% python3 -q
>>> import numpy as np
>>> np.set_printoptions(suppress=True, linewidth=120)
>>> F = np.loadtxt("block19.csv", delimiter=",")
>>> F
array([[ 0.,  1.,  0.,  2.,  1.,  2.],
       [ 2.,  1.,  1.,  3.,  1.,  1.],
       [ 2.,  2.,  0.,  1.,  0.,  2.],
       [ 2.,  1.,  0.,  1., -3.,  2.],
       [ 2., -1., -3., -2., -1.,  5.],
       [ 1.,  2., -6., -2., -1.,  8.],
       [-2.,  0., -4., -3., -3.,  6.],
       [-1.,  1., -4., -3., -6.,  8.],
       [ 0.,  1., -3.,  0., -4.,  7.],
       [ 1.,  3., -6., -3., -2., 10.]])
>>> q, vecs = np.linalg.qr(F[:, :1])[0], np.linalg.qr(F[:, 1:])[0]
>>> sv = np.linalg.svd(q.T @ vecs, compute_uv=False)
>>> np.round(np.degrees(np.arccos(sv.clip(0, 1))), 3)
array([48.6])
>>> round(np.linalg.norm(q @ q.T - vecs @ vecs.T, 2), 3)
np.float64(1.0)
>>> sv.round(3)
array([0.661])
>>> u = np.array([-1, -2, -2, -2, -2, -2, -1])
>>> mat = u[np.abs(np.subtract.outer(np.arange(7), np.arange(7)))]
>>> mat
array([[-1, -2, -2, -2, -2, -2, -1],
       [-2, -1, -2, -2, -2, -2, -2],
       [-2, -2, -1, -2, -2, -2, -2],
       [-2, -2, -2, -1, -2, -2, -2],
       [-2, -2, -2, -2, -1, -2, -2],
       [-2, -2, -2, -2, -2, -1, -2],
       [-1, -2, -2, -2, -2, -2, -1]])
>>> np.trace(mat)
np.int64(-7)
>>> np.allclose(mat @ mat.T, mat.T @ mat)
True
>>> np.linalg.matrix_power(mat, 2)
array([[22, 22, 22, 22, 22, 22, 22],
       [22, 25, 24, 24, 24, 24, 22],
       [22, 24, 25, 24, 24, 24, 22],
       [22, 24, 24, 25, 24, 24, 22],
       [22, 24, 24, 24, 25, 24, 22],
       [22, 24, 24, 24, 24, 25, 22],
       [22, 22, 22, 22, 22, 22, 22]])
>>> round(float(np.linalg.det(mat)), 3)
0.0
